% python3 -q
>>> import numpy as np
>>> from numpy import linalg as LA
>>> np.set_printoptions(precision=2, suppress=True, linewidth=160, floatmode="fixed")
>>> data = np.load("a.npy")
>>> data
array([[ 0.30, -1.10, -0.20,  0.20,  0.61,  0.20],
       [ 0.30,  1.00, -0.60,  1.80,  0.62, -0.40],
       [-0.10,  0.60, -1.20,  0.70, -0.20, -0.20],
       [-0.40,  0.50, -0.30,  0.00, -0.79,  0.30],
       [ 0.80, -0.60,  0.20,  1.70,  1.58,  0.90],
       [-1.40, -0.20, -0.50, -0.40, -2.78,  0.30],
       [ 0.70, -0.90,  0.40,  0.60,  1.39, -1.00],
       [-0.30, -1.10,  0.60,  1.20, -0.60,  0.50],
       [-1.30, -0.50, -0.40,  0.00, -2.61,  0.10],
       [ 0.20, -0.70,  0.10,  0.10,  0.41, -0.90],
       [ 1.20, -0.40, -1.10,  0.10,  2.37,  0.90],
       [ 0.30, -1.40, -1.00, -0.70,  0.61, -1.20],
       [ 1.60,  1.10,  1.00,  0.60,  3.24,  1.00],
       [ 0.40, -1.30,  0.00, -0.10,  0.77,  0.50],
       [ 0.10,  0.10, -1.20,  1.80,  0.18,  0.10],
       [ 0.20, -0.70,  0.90, -0.40,  0.40,  0.20],
       [ 0.70,  0.10, -0.60,  0.10,  1.36, -1.00],
       [ 0.70,  0.00,  0.10, -1.40,  1.45, -1.10],
       [ 1.00, -0.20, -1.20, -0.10,  2.01, -0.70],
       [ 0.40, -1.30, -0.90,  0.30,  0.79,  0.60],
       [ 1.90,  0.90, -1.30, -0.70,  3.80, -0.10]])
>>> W = np.array([[-4, -9, 1, 0, 9, -3],
...     [-9, -8, 0, -2, -8, -6],
...     [8, -7, -4, -6, -3, 5],
...     [4, -6, 3, 0, 7, 4],
...     [-3, -8, 0, -4, -7, -6],
...     [0, 6, 0, 3, -5, -1]])
>>> b = np.array([5, 4, 4, 3, 1, 3])
>>> hid = np.maximum(data @ W + b, 0)
>>> (hid > 0).astype(int)
array([[1, 1, 1, 1, 1, 1],
       [0, 0, 1, 1, 1, 0],
       [0, 1, 1, 1, 1, 0],
       [1, 1, 1, 1, 0, 1],
       [1, 0, 1, 0, 1, 1],
       [1, 1, 1, 1, 1, 1],
       [1, 0, 1, 0, 1, 1],
       [1, 1, 1, 1, 1, 1],
       [1, 1, 1, 1, 1, 1],
       [1, 0, 1, 0, 1, 1],
       [0, 0, 1, 1, 0, 0],
       [1, 1, 1, 1, 1, 1],
       [0, 0, 1, 0, 0, 0],
       [1, 1, 1, 1, 1, 1],
       [1, 0, 1, 1, 1, 1],
       [1, 1, 0, 0, 0, 1],
       [0, 0, 1, 0, 1, 0],
       [0, 0, 1, 0, 0, 0],
       [0, 0, 1, 1, 1, 0],
       [1, 1, 1, 1, 1, 1],
       [0, 0, 1, 0, 0, 0]])
>>> W2 = np.array([[-1, -1], [2, 1], [-1, -1], [-1, -2], [-1, 1], [-2, 0]])
>>> W @ W2
array([[-18,   3],
       [ 15,  -3],
       [-19,  -2],
       [-34,  -6],
       [ 10,  -4],
       [ 16,  -5]])
>>> A = np.load("block16.npy")
>>> A
array([[ 0, -1],
       [ 0, -2],
       [ 0,  0],
       [ 0,  0],
       [ 0,  2],
       [ 0,  2]])
>>> left, sig, Vh = LA.svd(A)
>>> evecs = Vh[:(sig > 1e-8).sum()]
>>> rng = np.random.default_rng(642)
>>> x = A[3] + 4 * A[0] + rng.integers(2) * np.eye(2)[0]
>>> print(x)
[ 0.00 -4.00]
>>> print(evecs.T @ evecs)
[[0.00 0.00]
 [0.00 1.00]]
>>> round(LA.norm(x - evecs.T @ evecs @ x), 2)
np.float64(0.0)
>>> print(np.allclose(evecs.T @ evecs @ x, x))
True
>>> X = np.loadtxt("dump.csv", delimiter=",")
>>> X
array([[ -3.15,  -1.18,   2.69,  -1.48,   0.11],
       [ -1.56,   1.21,   3.71,  -3.94,   0.23],
       [ -3.62,   0.92,   7.38,  -2.61,   1.08],
       [ -5.79,  -5.44,  -0.05,   2.14,   0.32],
       [ -4.10,   0.08,   5.67,  -3.43,   2.34],
       [ -2.27,  -3.15,   1.31,   4.80,  -5.47],
       [ -2.71,   1.38,   6.99,  -2.56,   0.13],
       [ -4.01,  -2.45,   2.22,  -0.08,  -0.03],
       [ -8.80,  -5.48,   3.10,  -0.18,   4.96],
       [ -2.35,  -0.28,   2.44,  -2.81,   0.30],
       [ -6.31,  -9.68,  -7.49,   4.02,   0.02],
       [ -1.29,  -0.38,   1.10,  -1.96,  -1.33],
       [ -0.89,  -3.00,  -2.51,   2.17,  -4.60],
       [ -3.45,   0.66,   5.28,  -4.32,   2.37],
       [ -4.86,  -1.31,   3.41,  -3.92,   3.68],
       [ -1.22,  -1.37,  -0.14,  -0.39,  -2.51],
       [ -2.58,  -1.90,   1.19,   0.02,  -1.50],
       [ -2.78,  -3.55,  -1.55,   0.95,  -1.79],
       [ -3.39,  -0.05,   2.31,  -6.04,   3.85],
       [ -4.82,  -6.11,  -2.21,   3.46,  -1.52],
       [ -1.65,  -3.89,  -4.74,   0.17,  -2.11],
       [ -4.88,  -0.77,   5.15,  -3.23,   3.03],
       [ -1.28,  -2.30,  -2.12,  -0.35,  -2.32],
       [ -3.84,   0.11,   5.02,  -3.83,   2.42],
       [ -2.22,   0.74,   5.37,  -1.69,  -0.91],
       [ -6.33,  -7.67,  -4.19,   2.21,   1.16],
       [ -2.15,  -1.38,   0.51,  -1.58,  -0.69],
       [ -4.64,  -1.93,   4.55,   0.07,   0.33],
       [ -2.54,  -2.12,  -0.88,  -2.04,   0.18],
       [ -7.41,  -8.27,  -2.61,   3.85,   0.91],
       [ -4.20,  -3.68,  -2.45,  -3.07,   2.82],
       [ -4.68,   2.97,  10.64,  -6.95,   5.22],
       [ -5.00,  -2.97,   3.29,   0.79,   0.26],
       [ -9.05, -10.78,  -3.41,   6.87,   0.39]])
>>> # rank 4
>>> d = LA.norm(X[:, None] - X[None], axis=-1)
>>> d.mean(axis=1).argmax()
np.int64(33)
>>> np.unravel_index(d.round(6).argmax(), d.shape)
(np.int64(10), np.int64(31))
>>> LA.matrix_rank(d ** 2)
np.int64(5)
>>> np.flatnonzero(d[30] < d.mean() / 2)
array([28, 30])
>>> d.shape
(34, 34)
>>> (d + 1e9 * np.eye(34)).round(6).argmin(axis=1)
array([ 9,  9,  6, 19, 23, 12,  2, 32, 32,  0, 25, 26, 22, 23, 21, 22, 26, 22, 14,  3, 22,  4, 15,  4,  6, 29, 11, 32, 26, 25, 28, 13,  7, 29])
>>> print(d[:5, :5])
[[ 0.00  3.92  5.37  6.77  4.49]
 [ 3.92  0.00  4.50 10.64  4.03]
 [ 5.37  4.50  0.00 11.11  2.47]
 [ 6.77 10.64 11.11  0.00 10.06]
 [ 4.49  4.03  2.47 10.06  0.00]]
>>> Xc = X - X.mean(axis=0)
>>> left, sig, Vh = LA.svd(Xc, full_matrices=False)
>>> round((sig ** 2).sum() ** 2 / (sig ** 4).sum(), 2)
np.float64(1.82)
>>> np.round(sig ** 2 / (sig ** 2).sum(), 2) + 0
array([0.71, 0.20, 0.09, 0.00, 0.00])
>>> LA.matrix_rank(Xc)
np.int64(3)
>>> arr = np.load("sample4.npy")
>>> arr
array([[-0.10,  1.60, -1.40, -0.90, -0.60, -0.50,  1.20],
       [ 0.63,  1.44, -1.41, -1.35, -1.08, -0.35,  1.38],
       [ 0.80,  0.30,  0.40,  0.10,  0.70,  0.10,  0.90],
       [-0.60,  1.20, -1.60, -1.50,  1.00,  1.10, -0.70]])
>>> t = np.radians(72)
>>> R = np.eye(7)
>>> R[6, 6] = R[0, 0] = np.cos(t)
>>> R[6, 0], R[0, 6] = -np.sin(t), np.sin(t)
>>> R
array([[ 0.31,  0.00,  0.00,  0.00,  0.00,  0.00,  0.95],
       [ 0.00,  1.00,  0.00,  0.00,  0.00,  0.00,  0.00],
       [ 0.00,  0.00,  1.00,  0.00,  0.00,  0.00,  0.00],
       [ 0.00,  0.00,  0.00,  1.00,  0.00,  0.00,  0.00],
       [ 0.00,  0.00,  0.00,  0.00,  1.00,  0.00,  0.00],
       [ 0.00,  0.00,  0.00,  0.00,  0.00,  1.00,  0.00],
       [-0.95,  0.00,  0.00,  0.00,  0.00,  0.00,  0.31]])
>>> other = arr @ R.T
>>> print(other)
[[ 1.11  1.60 -1.40 -0.90 -0.60 -0.50  0.47]
 [ 1.51  1.44 -1.41 -1.35 -1.08 -0.35 -0.17]
 [ 1.10  0.30  0.40  0.10  0.70  0.10 -0.48]
 [-0.85  1.20 -1.60 -1.50  1.00  1.10  0.35]]
>>> np.abs(other - arr).max(axis=0)
array([1.21, 0.00, 0.00, 0.00, 0.00, 0.00, 1.55])
>>> np.allclose(LA.norm(arr, axis=1), LA.norm(other, axis=1))
True
>>> np.allclose(arr @ arr.T, other @ other.T)
True
>>> np.abs(arr).max()
np.float64(1.6)
>>> np.round(arr.mean(axis=0), 2) + 0
array([ 0.18,  1.14, -1.00, -0.91,  0.00,  0.09,  0.70])
>>> Xc = data - data.mean(axis=0)
>>> evecs = LA.svd(Xc)[2][:5]
>>> other = Xc - Xc @ evecs.T @ evecs
>>> np.diag(evecs.T @ evecs)
array([0.20, 1.00, 1.00, 1.00, 0.80, 1.00])
>>> np.round(np.cov(Xc @ evecs.T, rowvar=False), 2) + 0
array([[3.24, 0.00, 0.00, 0.00, 0.00],
       [0.00, 0.87, 0.00, 0.00, 0.00],
       [0.00, 0.00, 0.65, 0.00, 0.00],
       [0.00, 0.00, 0.00, 0.42, 0.00],
       [0.00, 0.00, 0.00, 0.00, 0.34]])
>>> LA.norm(other, axis=1).round(6).argmax()
np.int64(16)
>>> r0 = np.array([1, 2])
>>> np.cross(arr[1, :3], arr[2, :3])
array([ 1.00, -1.38, -0.96])
>>> print(np.convolve(arr[1], r0))
[ 0.63  2.70  1.47 -4.17 -3.78 -2.51  0.68  2.76]
>>> np.correlate(arr[1], arr[2], "full")
array([ 0.57,  1.36, -0.68, -0.29, -1.70, -0.74,  0.69, -0.03, -1.03, -1.41, -0.42,  0.13,  1.10])
>>> np.array([np.convolve(row, r0, "same") for row in arr])
array([[-0.10,  1.40,  1.80, -3.70, -2.40, -1.70,  0.20],
       [ 0.63,  2.70,  1.47, -4.17, -3.78, -2.51,  0.68],
       [ 0.80,  1.90,  1.00,  0.90,  0.90,  1.50,  1.10],
       [-0.60,  0.00,  0.80, -4.70, -2.00,  3.10,  1.50]])
>>> print(np.polyval(r0, arr[1]))
[2.63 3.44 0.59 0.65 0.92 1.65 3.38]
